>>> import numpy as np
>>> np.set_printoptions(precision=2, suppress=True, linewidth=100)
>>> m1 = np.load("m.npy")
>>> m1
array([[ 1, -1, -6,  4, -4,  2, -3, -6, -1,  4, -3],
       [ 3,  1, -4,  6, -2,  4, -1, -4,  1,  6, -1],
       [ 4,  2, -3,  7, -1,  5,  0, -3,  2,  7,  0],
       [ 0, -2, -7,  3, -5,  1, -4, -7, -2,  3, -4],
       [ 4,  2, -3,  7, -1,  5,  0, -3,  2,  7,  0],
       [ 0, -2, -7,  3, -5,  1, -4, -7, -2,  3, -4],
       [ 3,  1, -4,  6, -2,  4, -1, -4,  1,  6, -1],
       [ 4,  2, -3,  7, -1,  5,  0, -3,  2,  7,  0]])
>>> Y = m1 / np.sqrt((m1 ** 2).mean(axis=1, keepdims=True))
>>> np.linalg.matrix_rank(Y) == np.linalg.matrix_rank(m1)
np.True_
>>> gram = m1.T @ m1
>>> np.round(np.linalg.eigvalsh(gram)[::-1], 2) + 0
array([1041.36,  239.64,    0.  ,    0.  ,    0.  ,    0.  ,    0.  ,    0.  ,    0.  ,    0.  ,
          0.  ])
>>> (m1 @ m1.T).shape
(8, 8)
>>> Y = m1 / np.linalg.norm(m1, axis=1, keepdims=True)
>>> gram = Y @ Y.T
>>> gram[2]
array([0.68, 0.97, 1.  , 0.49, 1.  , 0.49, 0.97, 1.  ])
>>> round(float(np.degrees(np.arccos(np.clip(gram[2, 5], -1, 1)))), 2)
60.35
>>> M = np.load("a.npy")
>>> M
array([[ -0.1,   2.4,  -0.6,   0.3,  -1.3, -24. ,  -1.7,   0.7,   0. ,  -0.5],
       [ -1.9,  -1. ,  -0.5,  -1.2,   0.4, -16. ,   1.6,   0.6,  -0.4,  -1.5],
       [  0.2,  -0.6,   0.3,  -1.4,   0.3,   0. ,   1. ,   0.2,  -0.4,  -1.1],
       [  0. ,  -0.7,   0.3,   1.3,  -0.9, -16. ,   0.7,   1.1,   0.5,   0.4],
       [  1.3,  -0.1,   0.5,   0.8,  -0.2,   4. ,   0.1,  -1.5,  -0.8,  -0.1],
       [  0.4,  -0.9,  -0.9,   0.7,  -0.1,  -4. ,  -1.4,   0.3,  -0.2,  -0.1],
       [ -0.3,  -0.3,   0.5,   1.4,   0.3, -22. ,  -0.1,  -0.3,   0.4,  -0.6],
       [ -1.8,  -0.1,   1.5,   0. ,  -0.6,  16. ,  -0.2,  -0.8,   0.9,  -0.5],
       [  0.5,   0.7,   1.2,   0.4,   0.7,  -2. ,   0.4,   0.7,   1.8,  -0.1],
       [ -1.1,  -0.7,  -0.2,   1. ,   0.3, -12. ,   2. ,  -2.2,  -0.7,  -1.8],
       [ -0.8,   0.1,   0.8,   0.5,  -0.8, -30. ,   0.9,  -0.4,  -0.1,   0.5],
       [  0.2,  -0.2,  -2. ,  -2.2,   0.7, -12. ,   0.5,  -0.1,   2.3,   0.1],
       [  0.6,   0.1,  -1.1,   0.6,   1.2, -18. ,  -0.1,   0.3,  -0.3,  -0.1],
       [ -1.1,  -0.1,  -1.4,  -0.5,  -0.3,  16. ,  -0.3,  -1.2,  -0.5,  -1.1],
       [ -0.4,  -1. ,   0. ,  -1.1,  -1.2,   8. ,  -2. ,  -0.6,   1.2,   0.3]])
>>> left, s, VT = np.linalg.svd(M)
>>> np.argmax(s[:-1] / (s[1:] + 1e-6)) + 1
np.int64(1)
>>> s
array([60.83,  5.52,  4.86,  3.92,  3.85,  2.96,  2.73,  2.24,  1.75,  1.34])
>>> Y = left[:, :1] @ np.diag(s[:1]) @ VT[:1]
>>> np.round(np.linalg.norm(M - Y, 2), 2), round(float(s[1]), 2)
(np.float64(5.52), 5.52)
>>> np.linalg.matrix_rank(Y)
np.int64(1)
>>> round(np.linalg.norm(M - Y) / np.linalg.norm(M), 2)
np.float64(0.17)
>>> round(np.abs(M - Y).max(), 2)
np.float64(2.42)
>>> q, _ = np.linalg.qr(np.array([[0.9, 0.3],
...     [1.7, -0.9],
...     [0.4, 0.0],
...     [-1.5, 0.0],
...     [-1.0, -0.5],
...     [0.4, -0.7],
...     [-0.5, 1.7],
...     [-1.0, -1.5]]))
>>> X = q @ q.T
>>> X
array([[ 0.11,  0.14,  0.04, -0.16, -0.13,  0.01,  0.03, -0.18],
       [ 0.14,  0.44,  0.08, -0.29, -0.13,  0.16, -0.3 , -0.01],
       [ 0.04,  0.08,  0.02, -0.07, -0.05,  0.02, -0.02, -0.05],
       [-0.16, -0.29, -0.07,  0.26,  0.18, -0.06,  0.07,  0.19],
       [-0.13, -0.13, -0.05,  0.18,  0.16,  0.01, -0.08,  0.24],
       [ 0.01,  0.16,  0.02, -0.06,  0.01,  0.09, -0.19,  0.11],
       [ 0.03, -0.3 , -0.02,  0.07, -0.08, -0.19,  0.45, -0.32],
       [-0.18, -0.01, -0.05,  0.19,  0.24,  0.11, -0.32,  0.47]])
>>> # symmetric
>>> np.linalg.matrix_rank(M)
np.int64(10)
>>> M.mean(axis=0)
array([-0.29, -0.16, -0.11,  0.04, -0.1 , -7.47,  0.09, -0.21,  0.25, -0.41])
>>> np.abs(M).max()
np.float64(30.0)
>>> np.unravel_index(np.abs(M).argmax(), M.shape)
(np.int64(10), np.int64(5))
>>> np.linalg.svd(M, compute_uv=False)
array([60.83,  5.52,  4.86,  3.92,  3.85,  2.96,  2.73,  2.24,  1.75,  1.34])
>>> M.sum(axis=0)
array([  -4.3,   -2.4,   -1.6,    0.6,   -1.5, -112. ,    1.4,   -3.2,    3.7,   -6.2])
>>> vals, evecs = np.linalg.eigh(X)
>>> np.round(evecs.T @ X @ evecs, 2) + 0
array([[0., 0., 0., 0., 0., 0., 0., 0.],
       [0., 0., 0., 0., 0., 0., 0., 0.],
       [0., 0., 0., 0., 0., 0., 0., 0.],
       [0., 0., 0., 0., 0., 0., 0., 0.],
       [0., 0., 0., 0., 0., 0., 0., 0.],
       [0., 0., 0., 0., 0., 0., 0., 0.],
       [0., 0., 0., 0., 0., 0., 1., 0.],
       [0., 0., 0., 0., 0., 0., 0., 1.]])
>>> np.unique(vals.round(6) + 0, return_counts=True)[1]
array([6, 2])
>>> vec = np.array([-3, 2, -5, 2, 5, 0, 1, -3])
>>> np.linalg.eigvalsh(2 * X - np.eye(8))
array([-1., -1., -1., -1., -1., -1.,  1.,  1.])
>>> np.eye(8) - X
array([[ 0.89, -0.14, -0.04,  0.16,  0.13, -0.01, -0.03,  0.18],
       [-0.14,  0.56, -0.08,  0.29,  0.13, -0.16,  0.3 ,  0.01],
       [-0.04, -0.08,  0.98,  0.07,  0.05, -0.02,  0.02,  0.05],
       [ 0.16,  0.29,  0.07,  0.74, -0.18,  0.06, -0.07, -0.19],
       [ 0.13,  0.13,  0.05, -0.18,  0.84, -0.01,  0.08, -0.24],
       [-0.01, -0.16, -0.02,  0.06, -0.01,  0.91,  0.19, -0.11],
       [-0.03,  0.3 ,  0.02, -0.07,  0.08,  0.19,  0.55,  0.32],
       [ 0.18,  0.01,  0.05, -0.19, -0.24, -0.11,  0.32,  0.53]])
>>> np.trace(X)
np.float64(2.0)
>>> F = np.load("mat.npy")
>>> F
array([[  1.9,   0. ,  -1.3,   0.7,  -1.4,  -1.2,  -0.9],
       [  0.4,   1.6,  -0.4,   0.5,   1.2,  -1.4,   0.9],
       [ -0.2,  -0.6,   2.1,   0.9,   0.1,   0.6,   2.2],
       [  0.3,  -0.5,  -0.4,   0.9,   0.6,  -0.5,   0.4],
       [  1.1,   0.4,  -1.9,   0.5,  -0.2,  -0.1,   1.8],
       [ -0.9,  -0.2,   0.8,   1.2,   1.3,   0.6,   0.5],
       [  1.2,  -1.2,   1.6,   1. ,   0.9,   0.1,  -1.5],
       [ -0.1,   0.5,   1.3,   0.3,  -0.2,  -0.2,  -0.7],
       [  0. ,  -1.7,   0.8,   0.2,   0.8,   1.5,   0.2],
       [ -0.6,   0.5,  -0.4,   1.6,  -1. ,   1.3,   1.8],
       [  1.2,   1.3,  -0.6,  -0.3,   0.6,  -0.7,  -0.3],
       [ -0.8,   0.6,   0.2,   0.2,   1. ,   0.7,  -0.1],
       [ -0.3,  -0.1,  -0.8,  -0.2,   0. ,  -0.5,  -0.2],
       [  0.5,  -0.2,  -0.4,  -0.8,  -0.9,  -0.3,  -0.8],
       [  0. ,  -0.6,  -1.1,   0.4,   0. ,  -2. ,   0.6],
       [ -0.9,  -0.1,  -0.2,  -1.8,  -0.9,   0.5,   1.8],
       [ -0.4,   1.3,   2.4,  -0.6,  -0.1,  -0.1,  -0.1],
       [  3. ,   8. ,   8. ,  16. , -15. ,   0. ,   3. ]])
>>> D = np.linalg.norm(F[:, None] - F[None], axis=-1)
>>> D[4].round(6).argsort(kind="stable")[:4]
array([ 4,  3, 14, 12])
>>> D[:5, :5]
array([[0.  , 3.96, 5.61, 3.14, 3.34],
       [3.96, 0.  , 4.3 , 2.45, 2.94],
       [5.61, 4.3 , 0.  , 3.35, 4.43],
       [3.14, 2.45, 3.35, 0.  , 2.57],
       [3.34, 2.94, 4.43, 2.57, 0.  ]])
>>> D.mean(axis=1).argmax()
np.int64(17)
>>> (D + 1e9 * np.eye(18)).round(6).argmin(axis=1)
array([13, 10,  5, 12,  3, 11,  7, 16,  5,  4,  1,  5, 13, 12,  3, 12,  7,  9])
>>> Xc = (F - F.mean(axis=0)) / F.std(axis=0)
>>> np.argwhere(np.abs(Xc) > 2)
array([[14,  5],
       [17,  0],
       [17,  1],
       [17,  2],
       [17,  3],
       [17,  4],
       [17,  6]])
>>> Xc.std(axis=0)
array([1., 1., 1., 1., 1., 1., 1.])
>>> b = np.linalg.lstsq(np.delete(Xc, 1, axis=1), Xc[:, 1])[0]
>>> b
array([-0.07,  0.16,  0.26, -0.53, -0.2 ,  0.08])
>>> np.abs(b).argmax()
np.int64(3)
>>> np.round(1 - np.var(Xc[:, 1] - np.delete(Xc, 1, axis=1) @ b), 2)
np.float64(0.83)
>>> def softmax(z):
...     e = np.exp(z - z.max(axis=-1, keepdims=True))
...     return e / e.sum(axis=-1, keepdims=True)
... 
>>> softmax(F[1])
array([0.1 , 0.33, 0.05, 0.11, 0.22, 0.02, 0.17])
>>> np.round(softmax(10 * F[1]), 2) + 0
array([0.  , 0.98, 0.  , 0.  , 0.02, 0.  , 0.  ])
>>> softmax(F).sum(axis=1)
array([1., 1., 1., 1., 1., 1., 1., 1., 1., 1., 1., 1., 1., 1., 1., 1., 1., 1.])
>>> S = F @ F.T / np.sqrt(7)
>>> softmax(S)[1] @ F
array([ 0.61,  1.39,  0.32,  1.69, -0.77, -0.71,  0.81])
>>> left, s, VT = np.linalg.svd(F, full_matrices=False)
>>> np.round(left.T @ left, 2) + 0
array([[1., 0., 0., 0., 0., 0., 0.],
       [0., 1., 0., 0., 0., 0., 0.],
       [0., 0., 1., 0., 0., 0., 0.],
       [0., 0., 0., 1., 0., 0., 0.],
       [0., 0., 0., 0., 1., 0., 0.],
       [0., 0., 0., 0., 0., 1., 0.],
       [0., 0., 0., 0., 0., 0., 1.]])
>>> (s > 1e-8).sum()
np.int64(7)
>>> np.round(np.abs(VT[0]), 2) + 0
array([0.12, 0.32, 0.32, 0.64, 0.6 , 0.  , 0.12])
>>> arr = np.loadtxt("test0.csv", delimiter=",")
>>> arr
array([[ 5.,  0.,  0.,  0.,  0.],
       [ 3.,  1.,  0.,  0.,  0.],
       [-2.,  5., -5.,  0.,  0.],
       [-3., -5.,  2., -4.,  0.],
       [ 4.,  0.,  0.,  4.,  2.]])
>>> np.round(np.linalg.det(arr), 2)
np.float64(200.0)
>>> np.allclose(arr, arr.T)
False
>>> np.sort(np.abs(np.linalg.eigvals(arr)))
array([1., 2., 4., 5., 5.])
>>> np.round(np.abs(np.linalg.eigvals(arr)).max(), 2)
np.float64(5.0)
>>> vals, evecs = np.linalg.eig(arr)
>>> np.prod(vals)
np.float64(200.0)
>>> np.sort(np.linalg.eigvals(np.linalg.inv(arr)))
array([-0.25, -0.2 ,  0.2 ,  0.5 ,  1.  ])
>>> u = np.array([0, -1])
>>> np.convolve(arr[4], u)
array([ 0., -4.,  0.,  0., -4., -2.])
>>> np.array([np.convolve(row, u, "same") for row in arr])
array([[ 0., -5.,  0.,  0.,  0.],
       [ 0., -3., -1.,  0.,  0.],
       [ 0.,  2., -5.,  5.,  0.],
       [ 0.,  3.,  5., -2.,  4.],
       [ 0., -4.,  0.,  0., -4.]])
>>> feats = np.load("layer13.npy")
>>> feats.round(2) + 0
array([[-1.53, -5.83, -5.25, -7.3 ,  9.53, -2.35,  5.24, -7.95, -3.84,  4.77, -1.22,  0.  ],
       [-2.02, -2.7 ,  2.96,  4.96, -2.97,  1.65, -0.31,  2.27,  5.97,  2.35,  4.32,  2.66],
       [-4.3 ,  8.75,  2.59,  8.71, -7.86,  0.68,  1.1 ,  9.73,  8.11,  5.85, -2.64,  0.3 ],
       [ 0.37,  4.39,  3.57, -0.33,  3.52, -0.33,  5.12,  4.68,  3.42,  1.18, -2.97,  2.63],
       [-2.43, -4.02,  4.09,  2.02, -0.23,  1.33,  3.25, -0.01,  5.95,  1.53,  2.93,  3.69],
       [-0.65,  2.53, -1.6 ,  6.32, -3.64,  0.46, -4.19,  5.56,  2.7 ,  4.84,  2.57, -0.51],
       [ 0.94, -3.56,  4.02, -0.4 ,  3.87,  0.91,  2.69,  0.47,  3.41, -0.52,  2.97,  4.05],
       [-6.89,  2.19,  1.36,  5.58, -6.03,  0.45,  3.84,  2.77,  7.54,  6.74, -1.63,  0.71],
       [-0.53,  0.79,  2.18,  0.7 ,  2.03,  0.1 ,  3.04,  2.44,  3.29,  2.01, -0.18,  2.26],
       [ 1.45,  1.4 , -1.1 ,  0.54,  3.18, -0.51, -0.44,  2.84,  0.06,  2.67,  0.64,  0.61],
       [-0.02,  5.32,  1.36, -3.69,  6.68, -1.71,  7.66,  2.66,  1.02,  2.37, -6.09,  1.64],
       [ 4.83, -0.79,  5.02, -3.48,  8.89,  0.25,  3.63,  2.42,  1.11, -3.17,  1.19,  4.75],
       [-0.35, -1.34, -2.26,  0.05,  2.78, -0.59,  0.14, -0.1 ,  0.01,  3.86,  1.22,  0.31],
       [-1.93,  5.26, -2.7 , -0.09,  2.13, -1.76,  3.31,  2.75,  0.46,  5.93, -4.53, -0.96],
       [-4.33,  0.33, -2.2 ,  5.6 , -4.76,  0.22, -1.21,  2.05,  3.89,  6.87,  1.44, -0.71],
       [-4.38,  1.56, -0.75,  4.13, -3.32, -0.03,  1.53,  2.28,  4.4 ,  6.18, -0.55,  0.01],
       [ 0.7 , -4.71,  2.38,  0.47,  2.88,  0.95,  0.71, -0.2 ,  2.73,  0.39,  4.33,  3.26],
       [ 2.61, -0.17,  1.3 ,  2.03,  2.28,  0.61, -1.89,  3.87,  1.57,  0.66,  3.38,  2.03],
       [ 0.94, -1.56,  4.43,  0.97,  2.5 ,  1.03,  2.18,  2.47,  4.14, -0.32,  2.48,  3.85],
       [ 1.93, -0.51, -0.41,  4.22, -0.26,  0.8 , -4.57,  4.15,  1.5 ,  2.11,  4.8 ,  0.93],
       [-4.31,  3.62,  2.58,  7.09, -6.25,  1.02,  1.22,  5.9 ,  7.57,  4.97, -0.09,  1.19],
       [ 2.44,  1.4 , -0.73, -0.28,  4.5 , -0.56, -0.29,  2.93, -0.46,  1.83,  0.66,  0.95],
       [-2.61,  6.35, -7.55, -2.26,  3.95, -3.4 ,  3.34,  0.71, -3.14,  8.8 , -6.98, -3.5 ],
       [ 0.86,  6.19,  2.65,  1.29,  2.14, -0.34,  3.05,  6.61,  3.1 ,  1.79, -2.8 ,  1.78],
       [-7.25,  2.54, -6.59,  5.46, -6.08, -1.17, -0.55,  0.84,  2.38, 11.14, -1.8 , -3.52],
       [ 0.29, -1.14, -0.91,  3.71, -0.56,  0.56, -3.1 ,  2.64,  1.82,  3.16,  3.93,  0.69],
       [ 0.01,  6.26,  2.73,  2.18,  0.83, -0.19,  3.01,  6.76,  3.87,  2.33, -2.76,  1.66],
       [ 0.45,  0.21,  6.13, -2.37,  5.59,  0.27,  7.43,  1.82,  4.41, -0.99, -1.47,  4.77],
       [-3.76, -3.28, -1.59,  2.53, -1.41,  0.17,  0.63, -1.27,  3.  ,  5.42,  2.22,  0.46],
       [-0.92,  3.  , -3.11,  0.22,  2.32, -1.37,  1.21,  2.  , -0.2 ,  5.27, -2.07, -0.81],
       [-1.38,  1.69,  3.54,  0.14,  2.17,  0.03,  5.43,  2.58,  4.42,  1.86, -1.78,  2.83],
       [ 1.1 , -0.21, -1.67,  1.4 ,  2.15, -0.21, -1.78,  2.1 ,  0.13,  3.02,  2.2 ,  0.43],
       [ 0.86,  0.93, -2.2 ,  6.62, -3.2 ,  0.75, -6.66,  5.36,  1.65,  4.09,  4.87, -0.52],
       [-2.63, -6.01, -3.95,  1.93, -0.24,  0.04, -2.03, -3.2 ,  0.65,  5.56,  4.55, -0.25],
       [ 2.03,  1.77,  1.15,  1.22,  2.79,  0.07, -0.12,  4.24,  1.49,  1.27,  1.09,  1.71],
       [ 0.7 , -3.22, -1.1 , -0.26,  3.62, -0.1 , -0.31, -0.59,  0.16,  2.36,  2.93,  1.29],
       [-0.82,  1.26, -4.08,  9.11, -6.52,  0.82, -8.65,  5.69,  2.06,  6.32,  5.41, -1.91],
       [-0.39,  0.7 ,  1.26,  1.71,  1.1 ,  0.18,  1.32,  2.79,  2.93,  2.49,  0.71,  1.7 ],
       [ 3.01, -3.58, -3.09, -4.41,  8.92, -1.25,  0.35, -2.47, -3.7 ,  1.64,  1.82,  0.86],
       [-4.1 ,  3.31, -0.5 ,  5.26, -4.31,  0.06,  0.83,  4.08,  4.8 ,  6.24, -0.86, -0.19],
       [-1.  , -2.35,  0.43, -1.51,  4.01, -0.35,  3.63, -1.2 ,  1.62,  2.53,  0.34,  1.97],
       [-3.48,  0.74,  0.03,  4.06, -2.8 ,  0.28,  1.04,  2.37,  4.45,  5.13,  0.49,  0.61],
       [-3.79,  4.39, -3.18,  4.64, -3.54, -0.73, -0.2 ,  3.87,  2.66,  7.56, -1.74, -1.67],
       [ 2.93, -3.46,  1.35, -2.83,  7.29, -0.05,  1.66, -0.51, -0.18, -0.48,  2.57,  3.01],
       [-7.38,  2.68, -3.62,  6.09, -6.78, -0.48,  0.84,  1.91,  4.64,  9.74, -1.68, -2.05],
       [ 5.38, -3.08,  2.14,  2.48,  3.21,  1.49, -5.12,  3.94,  0.9 , -1.73,  7.42,  3.04],
       [-0.44,  4.43,  3.2 ,  8.2 , -5.42,  1.56, -2.7 ,  8.91,  6.42,  2.65,  2.41,  1.57],
       [ 2.63, -0.18, -0.11, -1.19,  5.51, -0.43,  0.36,  1.77, -0.46,  1.08,  1.24,  1.6 ]])
>>> # looks like rank 5
>>> rank = np.linalg.matrix_rank(feats)
>>> rank
np.int64(5)
>>> ns = np.linalg.svd(feats)[2][rank:].T
>>> np.allclose(feats @ ns, 0)
True
>>> np.linalg.matrix_rank(feats.T @ feats), np.linalg.matrix_rank(feats @ feats.T)
(np.int64(5), np.int64(5))
>>> [int(np.linalg.matrix_rank(feats[:, :j + 1])) for j in range(12)]
[1, 2, 3, 4, 5, 5, 5, 5, 5, 5, 5, 5]
>>> [int(np.linalg.matrix_rank(np.delete(feats, i, axis=0))) for i in range(48)]
[5, 5, 5, 5, 5, 5, 5, 5, 5, 5, 5, 5, 5, 5, 5, 5, 5, 5, 5, 5, 5, 5, 5, 5, 5, 5, 5, 5, 5, 5, 5, 5, 5, 5, 5, 5, 5, 5, 5, 5, 5, 5, 5, 5, 5, 5, 5, 5]
